>>> import numpy as np
>>> from numpy import linalg as LA
>>> np.set_printoptions(suppress=True, linewidth=200)
>>> rd = lambda a: np.round(a, 3) + 0
>>> m1 = np.load("w.npy")
>>> m1
array([[7.3, 3. , 8. , 9. ],
       [2. , 7.3, 9. , 7. ],
       [2. , 2. , 9.3, 0. ],
       [7. , 3. , 8. , 9.3]])
>>> u = np.array([0, 0, 2, 0])
>>> Y = m1 + np.outer(u, np.eye(4)[3])
>>> rd(LA.det(Y) / LA.det(m1)), rd(1 + LA.solve(m1, u)[3])
(np.float64(0.902), np.float64(0.902))
>>> Y
array([[7.3, 3. , 8. , 9. ],
       [2. , 7.3, 9. , 7. ],
       [2. , 2. , 9.3, 2. ],
       [7. , 3. , 8. , 9.3]])
>>> ev, vecs = LA.eig(m1)
>>> rd(np.sort(LA.eigvals(m1.T)))
array([ 0.3  ,  3.934,  7.682, 21.283])
>>> rd(np.prod(ev))
np.float64(192.992)
>>> rd(np.sort(LA.eigvals(LA.inv(m1))))
array([0.047, 0.13 , 0.254, 3.333])
>>> rd(m1 @ vecs[:, 0] - ev[0] * vecs[:, 0])
array([0., 0., 0., 0.])
>>> rd(np.sort(LA.eigvals(m1 @ m1)))
array([  0.09 ,  15.48 ,  59.021, 452.97 ])
>>> u = np.array([0, 3])
>>> np.convolve(m1[0], u)
array([ 0. , 21.9,  9. , 24. , 27. ])
>>> np.polyval(u, m1[0])
array([3., 3., 3., 3.])
>>> rd(np.cross(m1[0, :3], m1[2, :3]))
array([ 11.9 , -51.89,   8.6 ])
>>> A = np.load("case8.npy")
>>> A
array([[ 2.,  0.,  0.,  0.],
       [ 0.,  1.,  1., -3.],
       [ 0.,  2., -2.,  3.],
       [ 0., -1.,  3.,  1.]])
>>> Y = A / np.sqrt((A ** 2).mean(axis=1, keepdims=True))
>>> LA.matrix_rank(Y) == LA.matrix_rank(A)
np.True_
>>> rd(LA.norm(Y, axis=1))
array([2., 2., 2., 2.])
>>> Y[0]
array([2., 0., 0., 0.])
>>> A - A.mean(axis=1, keepdims=True)
array([[ 1.5 , -0.5 , -0.5 , -0.5 ],
       [ 0.25,  1.25,  1.25, -2.75],
       [-0.75,  1.25, -2.75,  2.25],
       [-0.75, -1.75,  2.25,  0.25]])
>>> Y = LA.inv(A)
>>> np.allclose(Y, A.T)
False
>>> rd(LA.det(A) * LA.det(Y))
np.float64(1.0)
>>> blk = np.stack([A, 4 * A, A[::-1]])
>>> LA.matrix_rank(blk.reshape(3, -1))
np.int64(2)
>>> rd(LA.norm(blk, axis=(1, 2)))
array([ 6.557, 26.23 ,  6.557])
>>> np.einsum("bij,cij->bc", blk, blk)
array([[ 43., 172., -18.],
       [172., 688., -72.],
       [-18., -72.,  43.]])
>>> blk.sum(axis=0)
array([[ 10.,  -1.,   3.,   1.],
       [  0.,   7.,   3., -12.],
       [  0.,  11.,  -9.,  12.],
       [  2.,  -5.,  15.,   5.]])
>>> (blk @ A.T).shape
(3, 4, 4)
>>> O = A.astype(float).copy()
>>> for j in range(4):
...     O[:, j] -= O[:, :j] @ (O[:, :j].T @ O[:, j])
...     O[:, j] /= LA.norm(O[:, j])
... 
>>> rd(O.T @ O)
array([[1., 0., 0., 0.],
       [0., 1., 0., 0.],
       [0., 0., 1., 0.],
       [0., 0., 0., 1.]])
>>> rd(O)
array([[ 1.   ,  0.   ,  0.   ,  0.   ],
       [ 0.   ,  0.408,  0.707, -0.577],
       [ 0.   ,  0.816,  0.   ,  0.577],
       [ 0.   , -0.408,  0.707,  0.577]])
>>> feats = np.load("dump.npy")
>>> feats
array([[1, 0, 0],
       [4, 1, 0],
       [3, 2, 1]])
>>> ev, vecs = LA.eig(feats)
>>> np.prod(ev)
np.float64(1.0)
>>> rd(np.sort(LA.eigvals(feats.T)))
array([1., 1., 1.])
